% ipython --no-banner

In [1]: import numpy as np

In [2]: import numpy.linalg as la

In [3]: np.set_printoptions(precision=4, suppress=True, linewidth=100)

In [4]: rng = np.random.default_rng(68053)

In [5]: lab = rng.integers(0, 3, 4)

In [6]: feats = (lab[:, None] == lab) * 3 + np.eye(4)

In [7]: print(feats)
[[4. 3. 3. 0.]
 [3. 4. 3. 0.]
 [3. 3. 4. 0.]
 [0. 0. 0. 4.]]

In [8]: left, sv, VT = la.svd(feats, full_matrices=False)

In [9]: print(np.round(VT @ VT.T, 4) + 0)
[[1. 0. 0. 0.]
 [0. 1. 0. 0.]
 [0. 0. 1. 0.]
 [0. 0. 0. 1.]]

In [10]: print(np.abs(left[:, 0]).round(6).argmax())
0

In [11]: print(np.allclose(left * sv @ VT, feats))
True

In [12]: print(sv)
[10.  4.  1.  1.]

In [13]: print((sv > 1e-8).sum())
4

In [14]: print(np.round(left.T @ left, 4) + 0)
[[1. 0. 0. 0.]
 [0. 1. 0. 0.]
 [0. 0. 1. 0.]
 [0. 0. 0. 1.]]

In [15]: W = np.array([[3, 1, 3, 3], [0, 3, 2, 0], [2, 3, 0, 2], [2, 1, 1, 0]])

In [16]: c = np.array([3, -1, -4, -2])

In [17]: H = np.maximum(feats @ W + c, 0)

In [18]: print(H)
[[21. 21. 14. 16.]
 [18. 23. 13. 13.]
 [20. 23. 11. 15.]
 [11.  3.  0.  0.]]

In [19]: print((H > 0).astype(int))
[[1 1 1 1]
 [1 1 1 1]
 [1 1 1 1]
 [1 1 0 0]]

In [20]: C = np.array([[1, 0, 4], [1, 0, 3], [5, 3, 4], [2, 1, 3]])

In [21]: print(H @ C)
[[144.  58. 251.]
 [132.  52. 232.]
 [128.  48. 238.]
 [ 14.   0.  53.]]

In [22]: print(W @ C)
[[25 12 36]
 [13  6 17]
 [ 9  2 23]
 [ 8  3 15]]

In [23]: lab = rng.permutation(4)

In [24]: print(lab)
[1 2 0 3]

In [25]: Y = feats[lab][:, lab]

In [26]: print(Y)
[[4. 3. 3. 0.]
 [3. 4. 3. 0.]
 [3. 3. 4. 0.]
 [0. 0. 0. 4.]]

In [27]: print(np.sort(np.abs(la.eigvals(Y))))
[ 1.  1.  4. 10.]

In [28]: print(np.diag(Y))
[4. 4. 4. 4.]

In [29]: x = np.ones(4)

In [30]: for _ in range(3):
    ...:     x = Y @ x
    ...:     x /= la.norm(x)
    ...:     print(round(x @ Y @ x, 4))
    ...: 
9.6962
9.9492
9.9918

In [31]: print(np.round(la.eigvalsh(Y)[-1], 4))
10.0

In [32]: K = np.abs(np.array([[2, 5, 8, 6, 4, 4],
    ...:     [4, 4, 1, 2, 5, 6],
    ...:     [9, 8, 0, 2, 9, 5],
    ...:     [4, 6, 8, 1, 7, 9],
    ...:     [3, 8, 7, 0, 5, 7],
    ...:     [1, 4, 5, 2, 1, 6]])) + np.eye(6)

In [33]: K = K / K.sum(axis=1, keepdims=True)

In [34]: print(K)
[[0.1    0.1667 0.2667 0.2    0.1333 0.1333]
 [0.1739 0.2174 0.0435 0.087  0.2174 0.2609]
 [0.2647 0.2353 0.0294 0.0588 0.2647 0.1471]
 [0.1111 0.1667 0.2222 0.0556 0.1944 0.25  ]
 [0.0968 0.2581 0.2258 0.     0.1935 0.2258]
 [0.05   0.2    0.25   0.1    0.05   0.35  ]]

In [35]: # row-stochastic, so 1 is an eigenvalue

In [36]: x = np.array([2, -1, -1, -2, -1, 2])

In [37]: print(K * x)
[[ 0.2    -0.1667 -0.2667 -0.4    -0.1333  0.2667]
 [ 0.3478 -0.2174 -0.0435 -0.1739 -0.2174  0.5217]
 [ 0.5294 -0.2353 -0.0294 -0.1176 -0.2647  0.2941]
 [ 0.2222 -0.1667 -0.2222 -0.1111 -0.1944  0.5   ]
 [ 0.1935 -0.2581 -0.2258 -0.     -0.1935  0.4516]
 [ 0.1    -0.2    -0.25   -0.2    -0.05    0.7   ]]

In [38]: print(K @ (2 * x))
[-1.      0.4348  0.3529  0.0556 -0.0645  0.2   ]

In [39]: print(K @ x)
[-0.5     0.2174  0.1765  0.0278 -0.0323  0.1   ]

In [40]: print(K @ np.eye(6)[5])
[0.1333 0.2609 0.1471 0.25   0.2258 0.35  ]

In [41]: print((K @ x).argmax())
1

In [42]: t3 = np.stack([feats, 5 * feats, feats[::-1]])

In [43]: print(np.einsum("bij,cij->bc", t3, t3))
[[ 118.  590.   66.]
 [ 590. 2950.  330.]
 [  66.  330.  118.]]

In [44]: lab = rng.permutation(6)

In [45]: print(lab)
[0 4 3 5 1 2]

In [46]: Y = K[lab][:, lab]

In [47]: print(round(np.trace(Y), 4))
0.9459

In [48]: print(np.sort(np.abs(la.eigvals(Y))))
[0.0864 0.0864 0.1172 0.1172 0.2152 1.    ]

In [49]: O, Rm = la.qr(K)

In [50]: print(O.shape, Rm.shape)
(6, 6) (6, 6)

In [51]: print(np.abs(np.diag(Rm)))
[0.3668 0.2221 0.1916 0.1255 0.0698 0.1617]

In [52]: print(np.round(O @ Rm, 4) + 0)
[[0.1    0.1667 0.2667 0.2    0.1333 0.1333]
 [0.1739 0.2174 0.0435 0.087  0.2174 0.2609]
 [0.2647 0.2353 0.0294 0.0588 0.2647 0.1471]
 [0.1111 0.1667 0.2222 0.0556 0.1944 0.25  ]
 [0.0968 0.2581 0.2258 0.     0.1935 0.2258]
 [0.05   0.2    0.25   0.1    0.05   0.35  ]]

In [53]: arr = np.load("m.npy")

In [54]: print(arr)
[[0.0286 0.0857 0.0857 0.1143]
 [0.0857 0.2571 0.2571 0.3429]
 [0.0857 0.2571 0.2571 0.3429]
 [0.1143 0.3429 0.3429 0.4571]]

In [55]: # null space of dimension 3

In [56]: left, sv, VT = la.svd(arr)

In [57]: evecs = VT[:(sv > 1e-8).sum()]

In [58]: x = arr[2] + -2 * arr[0] + rng.integers(2) * np.eye(4)[0]

In [59]: print(x)
[0.0286 0.0857 0.0857 0.1143]

In [60]: print(np.allclose(evecs.T @ evecs @ x, x))
True

In [61]: evals, evecs = la.eigh(arr)

In [62]: x = np.array([0, 2, -1, 1])

In [63]: print(round(float(np.abs(arr).sum(axis=1).max()), 4), round(float(np.abs(evals).max()), 4))
1.2571 1.0

In [64]: print((np.sign(evecs[:, -1].round(6)) == np.sign(evecs[0, -1].round(6))).astype(int))
[1 1 1 1]

In [65]: gram = arr.T @ arr

In [66]: print(np.allclose(gram, gram.T))
True

In [67]: print(round(float(np.trace(gram)), 4), round((arr ** 2).sum(), 4))
1.0 1.0

In [68]: print(gram)
[[0.0286 0.0857 0.0857 0.1143]
 [0.0857 0.2571 0.2571 0.3429]
 [0.0857 0.2571 0.2571 0.3429]
 [0.1143 0.3429 0.3429 0.4571]]

In [69]: print(np.diag(gram))
[0.0286 0.2571 0.2571 0.4571]

In [70]: print(la.matrix_rank(gram))
1

In [71]: print((arr @ arr.T).shape)
(4, 4)

In [72]: print(np.round(la.eigvalsh(gram)[::-1], 4) + 0)
[1. 0. 0. 0.]

In [73]: evals, evecs = la.eigh(gram)

In [74]: x = np.array([1, 3, 5, 4])

In [75]: print(evecs * np.maximum(evals, 0) @ evecs.T)
[[0.0286 0.0857 0.0857 0.1143]
 [0.0857 0.2571 0.2571 0.3429]
 [0.0857 0.2571 0.2571 0.3429]
 [0.1143 0.3429 0.3429 0.4571]]

In [76]: print(np.round(np.abs(gram).sum(axis=1).max(), 4), round(np.abs(evals).max(), 4))
1.2571 1.0

In [77]: A = np.load("arr.npy")

In [78]: print(A)
[[ 0.7424 -0.0724  0.0083  0.2372 -0.1976 -0.1657  0.079  -0.0606  0.1628 -0.0133  0.1591  0.035 ]
 [-0.0724  0.5455 -0.1185  0.1636 -0.1159  0.2008 -0.2502 -0.1653  0.0516 -0.2197 -0.0343 -0.0784]
 [ 0.0083 -0.1185  0.9016  0.0614  0.0458  0.162  -0.0117  0.0266  0.0539 -0.0078  0.0486 -0.1906]
 [ 0.2372  0.1636  0.0614  0.7325  0.1589  0.0402 -0.0554  0.046  -0.1887  0.0266 -0.1782  0.0949]
 [-0.1976 -0.1159  0.0458  0.1589  0.7911 -0.1692 -0.0353 -0.1245  0.0756 -0.0854  0.0452  0.1582]
 [-0.1657  0.2008  0.162   0.0402 -0.1692  0.633   0.1153 -0.0442  0.0231  0.0439  0.0443  0.2973]
 [ 0.079  -0.2502 -0.0117 -0.0554 -0.0353  0.1153  0.7361 -0.1425 -0.1057 -0.1849 -0.1765  0.1042]
 [-0.0606 -0.1653  0.0266  0.046  -0.1245 -0.0442 -0.1425  0.8678 -0.0185 -0.1298 -0.0668  0.1466]
 [ 0.1628  0.0516  0.0539 -0.1887  0.0756  0.0231 -0.1057 -0.0185  0.8457 -0.035  -0.167   0.1262]
 [-0.0133 -0.2197 -0.0078  0.0266 -0.0854  0.0439 -0.1849 -0.1298 -0.035   0.8503 -0.0919  0.0905]
 [ 0.1591 -0.0343  0.0486 -0.1782  0.0452  0.0443 -0.1765 -0.0668 -0.167  -0.0919  0.7986  0.1559]
 [ 0.035  -0.0784 -0.1906  0.0949  0.1582  0.2973  0.1042  0.1466  0.1262  0.0905  0.1559  0.5556]]

In [79]: # symmetric, so the eigenvalues are real

In [80]: print([round(float(x), 4) for x in la.svd(A, compute_uv=False)[:3]])
[1.0, 1.0, 1.0]

In [81]: print(round(la.norm(A, 2) / la.norm(A), 4))
0.3333

In [82]: print(la.matrix_rank(A, rtol=0.1))
9

In [83]: print(np.round(np.trace(A), 4))
9.0

In [84]: print(np.allclose(A @ A.T, A.T @ A))
True

In [85]: x = np.array([0, 3, 0, 0, 0, -2, 1, 3, -3, -3, 0, 1])

In [86]: print(A @ x)
[-0.4023  0.9147 -0.9404  1.0742 -0.2306 -0.5846  0.3037  2.6449 -2.3585 -3.6765  0.3642 -0.3804]

In [87]: print(round(float((x - A @ x) @ (A @ x)), 4))
-0.0

In [88]: print(np.round(np.trace(A), 4))
9.0

In [89]: print(A @ A @ x)
[-0.4023  0.9147 -0.9404  1.0742 -0.2306 -0.5846  0.3037  2.6449 -2.3585 -3.6765  0.3642 -0.3804]

In [90]: print(la.eigvalsh(2 * A - np.eye(12)))
[-1. -1. -1.  1.  1.  1.  1.  1.  1.  1.  1.  1.]

In [91]: print(np.eye(12) - A)
[[ 0.2576  0.0724 -0.0083 -0.2372  0.1976  0.1657 -0.079   0.0606 -0.1628  0.0133 -0.1591 -0.035 ]
 [ 0.0724  0.4545  0.1185 -0.1636  0.1159 -0.2008  0.2502  0.1653 -0.0516  0.2197  0.0343  0.0784]
 [-0.0083  0.1185  0.0984 -0.0614 -0.0458 -0.162   0.0117 -0.0266 -0.0539  0.0078 -0.0486  0.1906]
 [-0.2372 -0.1636 -0.0614  0.2675 -0.1589 -0.0402  0.0554 -0.046   0.1887 -0.0266  0.1782 -0.0949]
 [ 0.1976  0.1159 -0.0458 -0.1589  0.2089  0.1692  0.0353  0.1245 -0.0756  0.0854 -0.0452 -0.1582]
 [ 0.1657 -0.2008 -0.162  -0.0402  0.1692  0.367  -0.1153  0.0442 -0.0231 -0.0439 -0.0443 -0.2973]
 [-0.079   0.2502  0.0117  0.0554  0.0353 -0.1153  0.2639  0.1425  0.1057  0.1849  0.1765 -0.1042]
 [ 0.0606  0.1653 -0.0266 -0.046   0.1245  0.0442  0.1425  0.1322  0.0185  0.1298  0.0668 -0.1466]
 [-0.1628 -0.0516 -0.0539  0.1887 -0.0756 -0.0231  0.1057  0.0185  0.1543  0.035   0.167  -0.1262]
 [ 0.0133  0.2197  0.0078 -0.0266  0.0854 -0.0439  0.1849  0.1298  0.035   0.1497  0.0919 -0.0905]
 [-0.1591  0.0343 -0.0486  0.1782 -0.0452 -0.0443  0.1765  0.0668  0.167   0.0919  0.2014 -0.1559]
 [-0.035   0.0784  0.1906 -0.0949 -0.1582 -0.2973 -0.1042 -0.1466 -0.1262 -0.0905 -0.1559  0.4444]]

In [92]: print(A @ la.pinv(A) @ A)
[[ 0.7424 -0.0724  0.0083  0.2372 -0.1976 -0.1657  0.079  -0.0606  0.1628 -0.0133  0.1591  0.035 ]
 [-0.0724  0.5455 -0.1185  0.1636 -0.1159  0.2008 -0.2502 -0.1653  0.0516 -0.2197 -0.0343 -0.0784]
 [ 0.0083 -0.1185  0.9016  0.0614  0.0458  0.162  -0.0117  0.0266  0.0539 -0.0078  0.0486 -0.1906]
 [ 0.2372  0.1636  0.0614  0.7325  0.1589  0.0402 -0.0554  0.046  -0.1887  0.0266 -0.1782  0.0949]
 [-0.1976 -0.1159  0.0458  0.1589  0.7911 -0.1692 -0.0353 -0.1245  0.0756 -0.0854  0.0452  0.1582]
 [-0.1657  0.2008  0.162   0.0402 -0.1692  0.633   0.1153 -0.0442  0.0231  0.0439  0.0443  0.2973]
 [ 0.079  -0.2502 -0.0117 -0.0554 -0.0353  0.1153  0.7361 -0.1425 -0.1057 -0.1849 -0.1765  0.1042]
 [-0.0606 -0.1653  0.0266  0.046  -0.1245 -0.0442 -0.1425  0.8678 -0.0185 -0.1298 -0.0668  0.1466]
 [ 0.1628  0.0516  0.0539 -0.1887  0.0756  0.0231 -0.1057 -0.0185  0.8457 -0.035  -0.167   0.1262]
 [-0.0133 -0.2197 -0.0078  0.0266 -0.0854  0.0439 -0.1849 -0.1298 -0.035   0.8503 -0.0919  0.0905]
 [ 0.1591 -0.0343  0.0486 -0.1782  0.0452  0.0443 -0.1765 -0.0668 -0.167  -0.0919  0.7986  0.1559]
 [ 0.035  -0.0784 -0.1906  0.0949  0.1582  0.2973  0.1042  0.1466  0.1262  0.0905  0.1559  0.5556]]

In [93]: print(la.lstsq(A[:-1].T, A[-1])[2])
9

In [94]: print(np.allclose(A[:-1].T @ la.lstsq(A[:-1].T, A[-1])[0], A[-1]))
True

In [95]: print(A.reshape(-1, 2))
[[ 0.7424 -0.0724]
 [ 0.0083  0.2372]
 [-0.1976 -0.1657]
 [ 0.079  -0.0606]
 [ 0.1628 -0.0133]
 [ 0.1591  0.035 ]
 [-0.0724  0.5455]
 [-0.1185  0.1636]
 [-0.1159  0.2008]
 [-0.2502 -0.1653]
 [ 0.0516 -0.2197]
 [-0.0343 -0.0784]
 [ 0.0083 -0.1185]
 [ 0.9016  0.0614]
 [ 0.0458  0.162 ]
 [-0.0117  0.0266]
 [ 0.0539 -0.0078]
 [ 0.0486 -0.1906]
 [ 0.2372  0.1636]
 [ 0.0614  0.7325]
 [ 0.1589  0.0402]
 [-0.0554  0.046 ]
 [-0.1887  0.0266]
 [-0.1782  0.0949]
 [-0.1976 -0.1159]
 [ 0.0458  0.1589]
 [ 0.7911 -0.1692]
 [-0.0353 -0.1245]
 [ 0.0756 -0.0854]
 [ 0.0452  0.1582]
 [-0.1657  0.2008]
 [ 0.162   0.0402]
 [-0.1692  0.633 ]
 [ 0.1153 -0.0442]
 [ 0.0231  0.0439]
 [ 0.0443  0.2973]
 [ 0.079  -0.2502]
 [-0.0117 -0.0554]
 [-0.0353  0.1153]
 [ 0.7361 -0.1425]
 [-0.1057 -0.1849]
 [-0.1765  0.1042]
 [-0.0606 -0.1653]
 [ 0.0266  0.046 ]
 [-0.1245 -0.0442]
 [-0.1425  0.8678]
 [-0.0185 -0.1298]
 [-0.0668  0.1466]
 [ 0.1628  0.0516]
 [ 0.0539 -0.1887]
 [ 0.0756  0.0231]
 [-0.1057 -0.0185]
 [ 0.8457 -0.035 ]
 [-0.167   0.1262]
 [-0.0133 -0.2197]
 [-0.0078  0.0266]
 [-0.0854  0.0439]
 [-0.1849 -0.1298]
 [-0.035   0.8503]
 [-0.0919  0.0905]
 [ 0.1591 -0.0343]
 [ 0.0486 -0.1782]
 [ 0.0452  0.0443]
 [-0.1765 -0.0668]
 [-0.167  -0.0919]
 [ 0.7986  0.1559]
 [ 0.035  -0.0784]
 [-0.1906  0.0949]
 [ 0.1582  0.2973]
 [ 0.1042  0.1466]
 [ 0.1262  0.0905]
 [ 0.1559  0.5556]]

In [96]: t3 = A.reshape(12, 2, -1)

In [97]: print(np.swapaxes(t3, 1, 2)[1])
[[-0.0724 -0.2502]
 [ 0.5455 -0.1653]
 [-0.1185  0.0516]
 [ 0.1636 -0.2197]
 [-0.1159 -0.0343]
 [ 0.2008 -0.0784]]

In [98]: print(t3.shape)
(12, 2, 6)

In [99]: print(t3[:, 0])
[[ 0.7424 -0.0724  0.0083  0.2372 -0.1976 -0.1657]
 [-0.0724  0.5455 -0.1185  0.1636 -0.1159  0.2008]
 [ 0.0083 -0.1185  0.9016  0.0614  0.0458  0.162 ]
 [ 0.2372  0.1636  0.0614  0.7325  0.1589  0.0402]
 [-0.1976 -0.1159  0.0458  0.1589  0.7911 -0.1692]
 [-0.1657  0.2008  0.162   0.0402 -0.1692  0.633 ]
 [ 0.079  -0.2502 -0.0117 -0.0554 -0.0353  0.1153]
 [-0.0606 -0.1653  0.0266  0.046  -0.1245 -0.0442]
 [ 0.1628  0.0516  0.0539 -0.1887  0.0756  0.0231]
 [-0.0133 -0.2197 -0.0078  0.0266 -0.0854  0.0439]
 [ 0.1591 -0.0343  0.0486 -0.1782  0.0452  0.0443]
 [ 0.035  -0.0784 -0.1906  0.0949  0.1582  0.2973]]
